% ipython --no-banner

In [1]: import numpy as np

In [2]: from numpy import linalg as LA

In [3]: np.set_printoptions(precision=2, suppress=True, linewidth=160)

In [4]: m1 = np.loadtxt("out18.csv", delimiter=",")

In [5]: m1
Out[5]: 
array([[ 1.,  0.,  0.,  0.,  0.,  0.,  0.,  0., -1.,  0.],
       [ 0.,  4., -4.,  4.,  0., -2., -2.,  0.,  0., -4.],
       [ 0., -2., -5.,  3.,  0.,  4., -1.,  0.,  0.,  5.],
       [ 0.,  5., -2.,  0.,  0.,  0., -5.,  0.,  0., -2.],
       [ 0.,  0.,  0.,  0.,  3.,  0.,  0.,  0.,  0.,  0.],
       [ 0.,  0.,  1.,  4.,  0., -4.,  1.,  0.,  0.,  2.],
       [ 0.,  3.,  2.,  3.,  0.,  2., -3.,  0.,  0., -2.],
       [-1.,  0.,  0.,  0.,  0.,  0.,  0., -1.,  3.,  0.],
       [-1.,  0.,  0.,  0.,  0.,  0.,  0., -3., -2.,  0.],
       [ 0.,  2., -1., -2.,  0.,  2.,  0.,  0.,  0., -4.]])

In [6]: # 3 blocks once reordered

In [7]: def softmax(z):
   ...:     e = np.exp(z - z.max(axis=-1, keepdims=True))
   ...:     return e / e.sum(axis=-1, keepdims=True)
   ...: 

In [8]: np.round(softmax(10 * m1[3]), 2) + 0
Out[8]: array([0., 1., 0., 0., 0., 0., 0., 0., 0., 0.])

In [9]: softmax(m1).sum(axis=1)
Out[9]: array([1., 1., 1., 1., 1., 1., 1., 1., 1., 1.])

In [10]: S = m1 @ m1.T / np.sqrt(10)

In [11]: softmax(S).round(6).argmax(axis=1)
Out[11]: array([0, 1, 2, 3, 4, 5, 6, 7, 8, 9])

In [12]: np.round(softmax(S + np.triu(np.full(S.shape, -np.inf), 1)), 2) + 0
Out[12]: 
array([[1.  , 0.  , 0.  , 0.  , 0.  , 0.  , 0.  , 0.  , 0.  , 0.  ],
       [0.  , 1.  , 0.  , 0.  , 0.  , 0.  , 0.  , 0.  , 0.  , 0.  ],
       [0.  , 0.  , 1.  , 0.  , 0.  , 0.  , 0.  , 0.  , 0.  , 0.  ],
       [0.  , 0.02, 0.  , 0.98, 0.  , 0.  , 0.  , 0.  , 0.  , 0.  ],
       [0.05, 0.05, 0.05, 0.05, 0.81, 0.  , 0.  , 0.  , 0.  , 0.  ],
       [0.  , 0.  , 0.  , 0.  , 0.  , 1.  , 0.  , 0.  , 0.  , 0.  ],
       [0.  , 0.02, 0.  , 0.05, 0.  , 0.  , 0.93, 0.  , 0.  , 0.  ],
       [0.01, 0.03, 0.03, 0.03, 0.03, 0.03, 0.03, 0.84, 0.  , 0.  ],
       [0.01, 0.01, 0.01, 0.01, 0.01, 0.01, 0.01, 0.01, 0.91, 0.  ],
       [0.  , 0.02, 0.  , 0.05, 0.  , 0.  , 0.  , 0.  , 0.  , 0.93]])

In [13]: np.round(softmax(S)[3] @ m1, 2) + 0
Out[13]: array([ 0.  ,  4.98, -2.04,  0.09,  0.  , -0.04, -4.93,  0.  ,  0.  , -2.04])

In [14]: O, evecs = LA.qr(m1[:, :8])[0], LA.qr(m1[:, 8:])[0]

In [15]: sig = LA.svd(O.T @ evecs, compute_uv=False)

In [16]: np.round(LA.norm(O @ O.T - evecs @ evecs.T, 2), 2)
Out[16]: np.float64(1.0)

In [17]: (sig > 0.9).sum()
Out[17]: np.int64(1)

In [18]: r0, g = m1[7], m1[2]

In [19]: r0 @ g
Out[19]: np.float64(0.0)

In [20]: p = (r0 @ g) / (r0 @ r0) * r0

In [21]: p
Out[21]: array([-0.,  0.,  0.,  0.,  0.,  0.,  0., -0.,  0.,  0.])

In [22]: (g - p) @ r0
Out[22]: np.float64(0.0)

In [23]: g - p
Out[23]: array([ 0., -2., -5.,  3.,  0.,  4., -1.,  0.,  0.,  5.])

In [24]: LA.matrix_rank(np.outer(r0, g))
Out[24]: np.int64(1)

In [25]: feats = np.load("arr.npy")

In [26]: feats
Out[26]: 
array([[-1,  0,  1, -3, -1, -1, -2, -2,  1, -3,  3, -3,  0],
       [ 3,  1,  3, -1,  1, -2,  0, -3, -2, -3, -3, -1, -3],
       [-2, -2,  2,  2,  2,  2,  2, -3,  3, -3, -2,  2, -3],
       [ 0, -1,  1,  2,  2, -3,  3, -1, -2, -1, -2, -2, -3],
       [ 0,  0,  2,  3, -1,  3,  2, -3,  3, -3,  1, -1,  2],
       [ 0,  3, -2,  2,  3,  3,  3, -3,  3, -2,  2,  0,  3],
       [-2, -2, -2, -3,  2, -1, -3,  1,  1, -2,  0, -1, -3],
       [-1,  2,  3, -2,  1, -1,  0, -3, -1,  3, -1, -3, -3],
       [-1,  2,  1,  3,  1, -3,  3,  3,  2,  0, -2,  3, -3],
       [-4, -1, -2, -2, -2,  1, -2,  1,  3,  0,  6, -2,  3]])

In [27]: r = LA.matrix_rank(feats)

In [28]: r
Out[28]: np.int64(9)

In [29]: null = LA.svd(feats)[2][r:].T

In [30]: LA.matrix_rank(feats.T @ feats), LA.matrix_rank(feats @ feats.T)
Out[30]: (np.int64(9), np.int64(9))

In [31]: [int(LA.matrix_rank(feats[:, :j + 1])) for j in range(13)]
Out[31]: [1, 2, 3, 4, 5, 6, 7, 8, 9, 9, 9, 9, 9]

In [32]: null.shape
Out[32]: (13, 4)

In [33]: [int(LA.matrix_rank(feats[:i])) for i in range(1, len(feats) + 1)]
Out[33]: [1, 2, 3, 4, 5, 6, 7, 8, 9, 9]

In [34]: np.allclose(feats @ null, 0)
Out[34]: True

In [35]: x0 = np.array([-6, 2, -4, 3, 9, 6, 3, 7, 0, 1, -2, 5, 2])

In [36]: np.sign((feats @ x0).round(6))
Out[36]: array([-1, -1,  1, -1, -1,  1,  1, -1,  1, -1])

In [37]: LA.norm(feats @ x0) <= LA.norm(feats, 2) * LA.norm(x0) + 1e-9
Out[37]: np.True_

In [38]: (feats @ x0).argmax()
Out[38]: np.int64(5)

In [39]: feats @ x0
Out[39]: array([-66, -63,  26, -11, -11,  53,   4, -42,  49,  -3])

In [40]: feats @ np.eye(13)[6]
Out[40]: array([-2.,  0.,  2.,  3.,  2.,  3., -3.,  0.,  3., -2.])

In [41]: x0 @ feats
---------------------------------------------------------------------------
ValueError                                Traceback (most recent call last)
Cell In[41], line 1
----> 1 x0 @ feats

ValueError: matmul: Input operand 1 has a mismatch in its core dimension 0, with gufunc signature (n?,k),(k,m?)->(n?,m?) (size 10 is different from 13)

In [42]: (feats * x0).sum(axis=1)
Out[42]: array([-66, -63,  26, -11, -11,  53,   4, -42,  49,  -3])

In [43]: feats * x0
Out[43]: 
array([[  6,   0,  -4,  -9,  -9,  -6,  -6, -14,   0,  -3,  -6, -15,   0],
       [-18,   2, -12,  -3,   9, -12,   0, -21,   0,  -3,   6,  -5,  -6],
       [ 12,  -4,  -8,   6,  18,  12,   6, -21,   0,  -3,   4,  10,  -6],
       [  0,  -2,  -4,   6,  18, -18,   9,  -7,   0,  -1,   4, -10,  -6],
       [  0,   0,  -8,   9,  -9,  18,   6, -21,   0,  -3,  -2,  -5,   4],
       [  0,   6,   8,   6,  27,  18,   9, -21,   0,  -2,  -4,   0,   6],
       [ 12,  -4,   8,  -9,  18,  -6,  -9,   7,   0,  -2,   0,  -5,  -6],
       [  6,   4, -12,  -6,   9,  -6,   0, -21,   0,   3,   2, -15,  -6],
       [  6,   4,  -4,   9,   9, -18,   9,  21,   0,   0,   4,  15,  -6],
       [ 24,  -2,   8,  -6, -18,   6,  -6,   7,   0,   0, -12, -10,   6]])
